In [1]: import numpy as np

In [2]: from numpy import linalg as LA

In [3]: np.set_printoptions(precision=2, suppress=True, linewidth=100)

In [4]: m1 = np.loadtxt("case18.csv", delimiter=",")

In [5]: m1
Out[5]: 
array([[0., 0., 4.],
       [2., 0., 0.],
       [0., 1., 0.]])

In [6]: round(float(LA.det(2 * m1)), 2), np.round(LA.det(m1), 2)
Out[6]: (64.0, np.float64(8.0))

In [7]: np.round(np.poly(m1), 2) + 0
Out[7]: array([ 1.,  0.,  0., -8.])

In [8]: LA.eigvals(m1)
Out[8]: array([-1.+1.73j, -1.-1.73j,  2.+0.j  ])

In [9]: vec = np.array([-2, 1, 1])

In [10]: m1 @ np.eye(3)[2]
Out[10]: array([4., 0., 0.])

In [11]: m1 @ (2 * vec)
Out[11]: array([ 8., -8.,  2.])

In [12]: (m1 @ vec).argmax()
Out[12]: np.int64(0)

In [13]: LA.norm(m1 @ vec) <= LA.norm(m1, 2) * LA.norm(vec) + 1e-9
Out[13]: np.True_

In [14]: (m1 * vec).sum(axis=1)
Out[14]: array([ 4., -4.,  1.])

In [15]: m1[:, 2] @ m1[:, 1]
Out[15]: np.float64(0.0)

In [16]: LA.norm(m1, axis=0)
Out[16]: array([2., 1., 4.])

In [17]: mat = np.load("a.npy")

In [18]: mat
Out[18]: 
array([[ 0.  ,  0.3 , -0.7 ],
       [-1.8 , -0.4 ,  0.77],
       [-0.7 ,  1.1 , -2.16],
       [ 1.1 ,  0.2 , -0.38],
       [ 0.9 , -0.5 ,  1.03],
       [-0.1 ,  0.4 , -0.9 ],
       [-0.5 ,  1.4 , -2.81],
       [-1.2 ,  0.8 , -1.55],
       [ 0.  , -0.3 ,  0.63],
       [-0.8 ,  0.3 , -0.56],
       [ 0.1 , -0.6 ,  1.24],
       [ 1.4 , -0.3 ,  0.62],
       [-0.2 ,  1.7 , -3.5 ],
       [ 0.3 ,  0.8 , -1.67],
       [-0.4 ,  0.4 , -0.86],
       [-0.9 ,  0.7 , -1.4 ],
       [ 1.5 ,  0.  , -0.03],
       [ 1.  ,  0.3 , -0.57],
       [ 1.7 ,  1.2 , -2.37],
       [-1.2 ,  0.5 , -1.09],
       [ 0.7 , -0.5 ,  0.96],
       [ 1.1 ,  0.6 , -1.21],
       [ 0.4 , -0.7 ,  1.35],
       [-1.5 , -1.2 ,  2.36],
       [-0.7 , -0.9 ,  1.8 ],
       [-0.6 ,  0.1 , -0.19],
       [-0.4 ,  0.1 , -0.2 ],
       [-0.3 , -1.1 ,  2.23],
       [-2.1 , -0.5 ,  0.98],
       [ 1.1 , -0.7 ,  1.37],
       [-0.2 , -1.  ,  2.06],
       [ 1.1 ,  1.  , -1.99],
       [-0.9 ,  0.8 , -1.58],
       [-0.8 ,  1.  , -2.12],
       [-2.  ,  1.3 , -2.64],
       [-1.5 , -2.4 ,  4.84],
       [-0.4 , -0.4 ,  0.82],
       [ 0.5 ,  0.4 , -0.82],
       [-2.  , -0.5 ,  1.  ],
       [ 0.4 ,  1.1 , -2.21],
       [-1.7 ,  0.2 , -0.35]])

In [19]: hat = mat @ LA.solve(mat.T @ mat, mat.T)

In [20]: np.round(LA.eigvalsh(hat), 2) + 0
Out[20]: 
array([0., 0., 0., 0., 0., 0., 0., 0., 0., 0., 0., 0., 0., 0., 0., 0., 0., 0., 0., 0., 0., 0., 0.,
       0., 0., 0., 0., 0., 0., 0., 0., 0., 0., 0., 0., 0., 0., 0., 1., 1., 1.])

In [21]: hat @ mat[:, 2]
Out[21]: 
array([-0.7 ,  0.77, -2.16, -0.38,  1.03, -0.9 , -2.81, -1.55,  0.63, -0.56,  1.24,  0.62, -3.5 ,
       -1.67, -0.86, -1.4 , -0.03, -0.57, -2.37, -1.09,  0.96, -1.21,  1.35,  2.36,  1.8 , -0.19,
       -0.2 ,  2.23,  0.98,  1.37,  2.06, -1.99, -1.58, -2.12, -2.64,  4.84,  0.82, -0.82,  1.  ,
       -2.21, -0.35])

In [22]: np.allclose(hat @ hat, hat)
Out[22]: True
